$ ipython --no-banner

In [1]: import numpy as np

In [2]: np.set_printoptions(precision=2, suppress=True, linewidth=200, floatmode="fixed")

In [3]: def tidy(a):
   ...:     return np.round(a, 2) + 0
   ...: 

In [4]: M = np.loadtxt("run7.csv", delimiter=",")

In [5]: M
Out[5]: 
array([[ 0.00,  0.00,  0.00,  0.00,  0.00,  0.00,  0.00,  0.00,  0.00,  1.00],
       [ 0.00,  0.00,  0.00,  0.00,  0.00,  0.00,  1.00,  3.00, -1.00,  0.00],
       [ 0.00,  0.00, -3.00,  0.00,  0.00,  0.00,  0.00,  0.00,  0.00,  0.00],
       [ 0.00,  0.00,  0.00,  1.00,  3.00,  0.00,  0.00,  0.00,  0.00,  0.00],
       [ 1.00,  0.00,  2.00,  0.00,  0.00,  0.00,  0.00, -3.00,  0.00,  0.00],
       [ 1.00, -1.00,  3.00,  0.00,  0.00,  0.00,  0.00,  0.00, -3.00,  0.00],
       [ 0.00,  0.00,  0.00,  0.00,  0.00, -1.00,  1.00,  2.00,  0.00,  2.00],
       [ 0.00,  0.00,  0.00,  3.00,  0.00,  0.00,  1.00,  0.00,  1.00,  1.00],
       [ 0.00,  0.00,  0.00,  0.00,  2.00,  0.00,  0.00, -3.00,  0.00,  0.00],
       [ 0.00,  0.00,  0.00,  0.00,  0.00,  0.00,  0.00, -1.00, -1.00,  0.00],
       [ 0.00, -2.00,  0.00, -1.00,  2.00,  0.00,  0.00,  0.00,  0.00,  0.00]])

In [6]: def softmax(z):
   ...:     e = np.exp(z - z.max(axis=-1, keepdims=True))
   ...:     return e / e.sum(axis=-1, keepdims=True)
   ...: 

In [7]: tidy(softmax(10 * M[0]))
Out[7]: array([0.00, 0.00, 0.00, 0.00, 0.00, 0.00, 0.00, 0.00, 0.00, 1.00])

In [8]: tidy(softmax(M).sum(axis=1))
Out[8]: array([1.00, 1.00, 1.00, 1.00, 1.00, 1.00, 1.00, 1.00, 1.00, 1.00, 1.00])

In [9]: tidy(softmax(M[0]))
Out[9]: array([0.09, 0.09, 0.09, 0.09, 0.09, 0.09, 0.09, 0.09, 0.09, 0.23])

In [10]: att = M @ M.T / np.sqrt(10)

In [11]: softmax(att).round(6).argmax(axis=1)
Out[11]: array([ 6,  1,  2,  3,  4,  5,  6,  7,  8,  4, 10])
